$ ipython --no-banner

In [1]: import numpy as np

In [2]: import numpy.linalg as la

In [3]: np.set_printoptions(suppress=True, linewidth=120)

In [4]: rnd = lambda a: np.round(a, 1) + 0

In [5]: W0 = np.load("x.npy")

In [6]: print(W0)
[[ 0.  0. -2. -2. -1.  0.  0.  1. -2. -2.]
 [ 0.  0.  0.  2.  0.  2. -1.  0. -2.  2.]
 [-2.  0.  0.  0.  0.  0.  0.  0.  0.  0.]
 [-2.  2.  0.  0.  0.  0.  0.  0.  0.  0.]
 [-1.  0.  0.  0.  0.  0.  0.  0.  0.  0.]
 [ 0.  2.  0.  0.  0.  0.  0.  0.  0.  0.]
 [ 0. -1.  0.  0.  0.  0.  0.  0.  0.  0.]
 [ 1.  0.  0.  0.  0.  0.  0.  0.  0.  0.]
 [-2. -2.  0.  0.  0.  0.  0.  0.  0.  0.]
 [-2.  2.  0.  0.  0.  0.  0.  0.  0.  0.]]

In [7]: ev, V = la.eigh(W0)

In [8]: print(rnd(V @ np.diag(ev) @ V.T))
[[ 0.  0. -2. -2. -1.  0.  0.  1. -2. -2.]
 [ 0.  0.  0.  2.  0.  2. -1.  0. -2.  2.]
 [-2.  0.  0.  0.  0.  0.  0.  0.  0.  0.]
 [-2.  2.  0.  0.  0.  0.  0.  0.  0.  0.]
 [-1.  0.  0.  0.  0.  0.  0.  0.  0.  0.]
 [ 0.  2.  0.  0.  0.  0.  0.  0.  0.  0.]
 [ 0. -1.  0.  0.  0.  0.  0.  0.  0.  0.]
 [ 1.  0.  0.  0.  0.  0.  0.  0.  0.  0.]
 [-2. -2.  0.  0.  0.  0.  0.  0.  0.  0.]
 [-2.  2.  0.  0.  0.  0.  0.  0.  0.  0.]]

In [9]: print(rnd(la.eigvalsh(W0 + 5 * np.eye(10))))
[0.4 1.3 5.  5.  5.  5.  5.  5.  8.7 9.6]

In [10]: print(rnd(np.abs(V[:, -1])))
[0.5 0.5 0.2 0.4 0.1 0.2 0.1 0.1 0.  0.4]

In [11]: U, s, Vh = la.svd(W0)

In [12]: print(np.argmax(s[:-1] / (s[1:] + 1e-6)) + 1)
4

In [13]: M2 = U[:, :4] @ np.diag(s[:4]) @ Vh[:4]

In [14]: print(rnd(la.norm(W0 - M2) / la.norm(W0)))
0.0

In [15]: print(la.matrix_rank(M2))
4

In [16]: print(rnd(la.norm(W0 - M2, 2)), rnd(s[4]))
0.0 0.0

In [17]: J = np.loadtxt("m.csv", delimiter=",")

In [18]: print(J)
[[ 0.  0.  0.  0.  0.  0.  0.  0.  0.]
 [ 0.  9.  6. -9.  9.  0.  0.  3. -6.]
 [ 0.  6.  4. -6.  6.  0.  0.  2. -4.]
 [ 0. -9. -6.  9. -9.  0.  0. -3.  6.]
 [ 0.  9.  6. -9.  9.  0.  0.  3. -6.]
 [ 0.  0.  0.  0.  0.  0.  0.  0.  0.]
 [ 0.  0.  0.  0.  0.  0.  0.  0.  0.]
 [ 0.  3.  2. -3.  3.  0.  0.  1. -2.]
 [ 0. -6. -4.  6. -6.  0.  0. -2.  4.]]

In [19]: print(rnd(la.det(J)))
0.0

In [20]: print(J @ J)
[[   0.    0.    0.    0.    0.    0.    0.    0.    0.]
 [   0.  324.  216. -324.  324.    0.    0.  108. -216.]
 [   0.  216.  144. -216.  216.    0.    0.   72. -144.]
 [   0. -324. -216.  324. -324.    0.    0. -108.  216.]
 [   0.  324.  216. -324.  324.    0.    0.  108. -216.]
 [   0.    0.    0.    0.    0.    0.    0.    0.    0.]
 [   0.    0.    0.    0.    0.    0.    0.    0.    0.]
 [   0.  108.   72. -108.  108.    0.    0.   36.  -72.]
 [   0. -216. -144.  216. -216.    0.    0.  -72.  144.]]

In [21]: print((J != 0).astype(int))
[[0 0 0 0 0 0 0 0 0]
 [0 1 1 1 1 0 0 1 1]
 [0 1 1 1 1 0 0 1 1]
 [0 1 1 1 1 0 0 1 1]
 [0 1 1 1 1 0 0 1 1]
 [0 0 0 0 0 0 0 0 0]
 [0 0 0 0 0 0 0 0 0]
 [0 1 1 1 1 0 0 1 1]
 [0 1 1 1 1 0 0 1 1]]

In [22]: ev, V = la.eigh(J)

In [23]: vec = np.array([0, 1, 3, 1, 2, 2, 1, 5, 2])

In [24]: print(rnd(la.eigvalsh(J[1:, 1:])))
[ 0.  0.  0.  0.  0.  0.  0. 36.]

In [25]: print(rnd(vec @ J @ vec / (vec @ vec)), rnd(ev[0]), ev[-1])
3.4 0.0 36.0

In [26]: print((np.sign(V[:, -1].round(6)) == np.sign(V[0, -1].round(6))).astype(int))
[1 0 0 0 0 1 1 0 0]

In [27]: print(rnd(V * np.abs(ev) @ V.T))
[[ 0.  0.  0.  0.  0.  0.  0.  0.  0.]
 [ 0.  9.  6. -9.  9.  0.  0.  3. -6.]
 [ 0.  6.  4. -6.  6.  0.  0.  2. -4.]
 [ 0. -9. -6.  9. -9.  0.  0. -3.  6.]
 [ 0.  9.  6. -9.  9.  0.  0.  3. -6.]
 [ 0.  0.  0.  0.  0.  0.  0.  0.  0.]
 [ 0.  0.  0.  0.  0.  0.  0.  0.  0.]
 [ 0.  3.  2. -3.  3.  0.  0.  1. -2.]
 [ 0. -6. -4.  6. -6.  0.  0. -2.  4.]]

In [28]: print(np.abs(J).sum(axis=1).max(), np.abs(ev).max())
42.0 36.0

In [29]: r = la.matrix_rank(J)

In [30]: print(r)
1

In [31]: null = la.svd(J)[2][r:].T

In [32]: print(null.shape)
(9, 8)

In [33]: print([int(la.matrix_rank(np.delete(J, i, axis=0))) for i in range(9)])
[1, 1, 1, 1, 1, 1, 1, 1, 1]

In [34]: print(rnd(null @ null.T))
[[ 1.   0.   0.   0.   0.   0.   0.   0.   0. ]
 [ 0.   0.8 -0.2  0.3 -0.3  0.   0.  -0.1  0.2]
 [ 0.  -0.2  0.9  0.2 -0.2  0.   0.  -0.1  0.1]
 [ 0.   0.3  0.2  0.8  0.2  0.   0.   0.1 -0.2]
 [ 0.  -0.3 -0.2  0.2  0.8  0.   0.  -0.1  0.2]
 [ 0.   0.   0.   0.   0.   1.   0.   0.   0. ]
 [ 0.   0.   0.   0.   0.   0.   1.   0.   0. ]
 [ 0.  -0.1 -0.1  0.1 -0.1  0.   0.   1.   0.1]
 [ 0.   0.2  0.1 -0.2  0.2  0.   0.   0.1  0.9]]

In [35]: print(np.allclose(J @ null, 0))
True

In [36]: print(np.unique(J.round(6), axis=0).shape)
(6, 9)

In [37]: print(np.allclose(J[:-1].T @ la.lstsq(J[:-1].T, J[-1])[0], J[-1]))
True
